$ python3 -q
>>> import numpy as np
>>> np.set_printoptions(suppress=True, linewidth=200)
>>> def rnd(a):
...     return np.round(a, 1) + 0
... 
>>> A = np.loadtxt("layer7.csv", delimiter=",")
>>> A
array([[ 16.4,  18.1,   2. ],
       [  9. ,   5.4,   5.6],
       [-21.4,  -5.9,  17.3],
       [-10.6,  31.6,  32.4],
       [-13.4,  28.3,  -2.2],
       [ 37.4, -15.2,  10.1],
       [-21. ,  -8.1, -19.8],
       [  7.3,  -9. ,   0.3],
       [-11.8, -15.6,  -9.8],
       [  3.8,  28.8, -15.3],
       [ 37.5,  19.1,   3.5],
       [  7.2,  14. , -44.1],
       [  7.7,   4.3,  -7.5],
       [ -9.6, -23.3,   1.3],
       [ -1.4,  -5.9, -18.4],
       [ -5.2,  14.9,  47.1],
       [-10.1,  -3.9,  23.6],
       [  4.5, -10.5,   3. ],
       [ 29.2,  14.7,  -5.3],
       [  8.4,   7.2,  23.9],
       [ 29.6, -26.8, -13.6],
       [  0.4,  -3.3,  13.2],
       [-38.5,  38. ,   6.2],
       [ 11.7,  20.7,  -2.3],
       [ 20.8,   6.4,  -1.4],
       [ 42.5,  27.3,  24.3],
       [  5.9, -10.4,  -1.1],
       [ -4.3,  -8.4,  22.5],
       [ 27.4, -13.4, -12. ],
       [ 15.8,   2.8,  -3.4]])
>>> Z = A[[14, 29]].astype(float)
>>> for _ in range(7):
...     lab = np.linalg.norm(A[:, None] - Z, axis=-1).argmin(axis=1)
...     Z = np.array([A[lab == j].mean(axis=0) for j in range(2)])
... 
>>> lab
array([1, 1, 0, 1, 0, 1, 0, 1, 0, 0, 1, 0, 1, 0, 0, 1, 1, 1, 1, 1, 1, 1, 0, 1, 1, 1, 1, 1, 1, 1])
>>> np.bincount(lab)
array([ 9, 21])
>>> rnd(Z)
array([[-11.8,   5.6,  -9.4],
       [ 13.4,   3.4,   7.9]])
>>> np.abs(Z[1] - Z[0]).argmax()
np.int64(0)
>>> E = np.load("out12.npy")
>>> rnd(E)
array([[ 4. , -0.4, -0.5, -2.6,  1.2],
       [-2.2,  4.3,  0.6,  0.3, -1.2],
       [-2.4,  4.1,  0.6,  0.5, -1.2],
       [-0.8,  4.8,  0.5, -0.8, -0.9],
       [-0.1, -4.7, -0.4,  1.4,  0.6],
       [-3.6,  2.7,  0.6,  1.6, -1.4],
       [-3.7, -1.3,  0.3,  2.9, -0.9],
       [ 3.8, -2.1, -0.6, -2. ,  1.4],
       [ 3.6,  1.8, -0.2, -2.9,  0.8],
       [ 3.9, -1.6, -0.6, -2.2,  1.3],
       [-4. ,  0.1,  0.4,  2.7, -1.2],
       [ 3.7, -2.3, -0.6, -1.9,  1.4],
       [-4. ,  1.3,  0.6,  2.3, -1.3],
       [-2.8, -3. ,  0. ,  2.8, -0.4],
       [ 0.1,  4.7,  0.4, -1.4, -0.6],
       [ 3. , -3.5, -0.7, -1.1,  1.3],
       [-3.8,  2.1,  0.6,  2. , -1.4],
       [-3.9,  1.7,  0.6,  2.2, -1.3],
       [ 3.2,  2.5, -0.1, -2.9,  0.6],
       [ 4. , -1.4, -0.6, -2.3,  1.3],
       [ 0.5, -4.8, -0.5,  1. ,  0.8],
       [-0.8,  4.8,  0.5, -0.8, -0.9],
       [-3.2,  3.2,  0.7,  1.3, -1.4],
       [ 4. , -0.1, -0.4, -2.7,  1.2],
       [-2.6, -3.3,  0. ,  2.7, -0.3],
       [-2.4,  4.1,  0.6,  0.4, -1.2],
       [-3.5,  2.9,  0.6,  1.5, -1.4]])
>>> # null space of dimension 3
>>> d = np.linalg.norm(E[:, None] - E[None], axis=-1)
>>> d.mean(axis=1).argmax()
np.int64(20)
>>> np.linalg.matrix_rank(d ** 2)
np.int64(3)
>>> rnd(d[22])
array([ 9.5,  1.8,  1.4,  3.6,  8.9,  0.7,  4.9,  9.9,  8.5,  9.8,  3.5,  9.9,  2.3,  6.5,  4.6, 10. ,  1.5,  1.9,  8. ,  9.7,  9.2,  3.6,  0. ,  9.4,  6.8,  1.5,  0.5])
